$ ipython --no-banner

In [1]: import numpy as np

In [2]: np.set_printoptions(precision=1, suppress=True, linewidth=100)

In [3]: A = np.load("w.npy")

In [4]: A.round(1) + 0
Out[4]: 
array([[ 0.8, -0.1, -0.1,  0. , -0.1,  0. ,  0.1, -0.2, -0.1, -0.1,  0. ,  0.3],
       [-0.1,  0.6, -0.3, -0.3,  0. ,  0.1,  0.2,  0.1,  0.1, -0.1,  0. ,  0.1],
       [-0.1, -0.3,  0.4,  0.1,  0.2,  0.1, -0.2, -0.1,  0.3, -0.1,  0. ,  0. ],
       [ 0. , -0.3,  0.1,  0.4,  0. , -0.1,  0.1,  0.3, -0.1,  0. ,  0. ,  0.1],
       [-0.1,  0. ,  0.2,  0. ,  0.5,  0.4,  0.1,  0.1,  0. , -0.1,  0. ,  0. ],
       [ 0. ,  0.1,  0.1, -0.1,  0.4,  0.5,  0.1, -0.1, -0.1,  0.1,  0.1,  0. ],
       [ 0.1,  0.2, -0.2,  0.1,  0.1,  0.1,  0.2,  0.2, -0.2, -0.1,  0. ,  0.1],
       [-0.2,  0.1, -0.1,  0.3,  0.1, -0.1,  0.2,  0.4,  0. , -0.1,  0. ,  0.2],
       [-0.1,  0.1,  0.3, -0.1,  0. , -0.1, -0.2,  0. ,  0.7,  0. ,  0. ,  0.3],
       [-0.1, -0.1, -0.1,  0. , -0.1,  0.1, -0.1, -0.1,  0. ,  0.8,  0.2,  0.1],
       [ 0. ,  0. ,  0. ,  0. ,  0. ,  0.1,  0. ,  0. ,  0. ,  0.2,  0.1,  0.1],
       [ 0.3,  0.1,  0. ,  0.1,  0. ,  0. ,  0.1,  0.2,  0.3,  0.1,  0.1,  0.6]])

In [5]: # rank 6

In [6]: W1 = np.array([[1, 2, 3, -2],
   ...:     [3, 1, 2, 0],
   ...:     [0, -2, -2, -1],
   ...:     [0, -2, 0, 3],
   ...:     [3, -3, -1, 2],
   ...:     [3, 2, 0, -3],
   ...:     [0, 0, 2, 1],
   ...:     [1, 2, 3, 2],
   ...:     [3, -2, 3, -3],
   ...:     [3, -1, 3, -2],
   ...:     [3, 0, 0, 3],
   ...:     [1, -1, -2, -1]])

In [7]: c = np.array([-3, 0, -2, 0])

In [8]: H = np.maximum(A @ W1 + c, 0)

In [9]: (H > 0).mean(axis=0)
Out[9]: array([0.2, 0.2, 0.1, 0.3])

In [10]: H.round(1) + 0
Out[10]: 
array([[0. , 1.5, 0. , 0. ],
       [0. , 1.5, 0.1, 0. ],
       [0. , 0. , 0. , 0. ],
       [0. , 0. , 0. , 2.8],
       [0. , 0. , 0. , 0.5],
       [0.3, 0. , 0. , 0. ],
       [0. , 1. , 0. , 1.7],
       [0. , 0. , 0. , 3.1],
       [0. , 0. , 0. , 0. ],
       [0. , 0. , 0. , 0. ],
       [0. , 0. , 0. , 0. ],
       [0. , 0. , 0. , 0. ]])

In [11]: (H > 0).astype(int)
Out[11]: 
array([[0, 1, 0, 0],
       [0, 1, 1, 0],
       [0, 0, 0, 0],
       [0, 0, 0, 1],
       [0, 0, 0, 1],
       [1, 0, 0, 0],
       [0, 1, 0, 1],
       [0, 0, 0, 1],
       [0, 0, 0, 0],
       [0, 0, 0, 0],
       [0, 0, 0, 0],
       [1, 0, 0, 0]])

In [12]: cent = np.array([[-1, 1], [2, 1], [-2, -1], [2, 1]])

In [13]: np.round(H @ cent, 1) + 0
Out[13]: 
array([[ 3. ,  1.5],
       [ 3. ,  1.5],
       [ 0. ,  0. ],
       [ 5.6,  2.8],
       [ 1.1,  0.5],
       [-0.3,  0.3],
       [ 5.3,  2.6],
       [ 6.2,  3.1],
       [ 0. ,  0. ],
       [ 0. ,  0. ],
       [ 0. ,  0. ],
       [ 0. ,  0. ]])

In [14]: (H @ cent).round(6).argmax(axis=1)
Out[14]: array([0, 0, 0, 0, 0, 1, 0, 0, 0, 0, 0, 1])
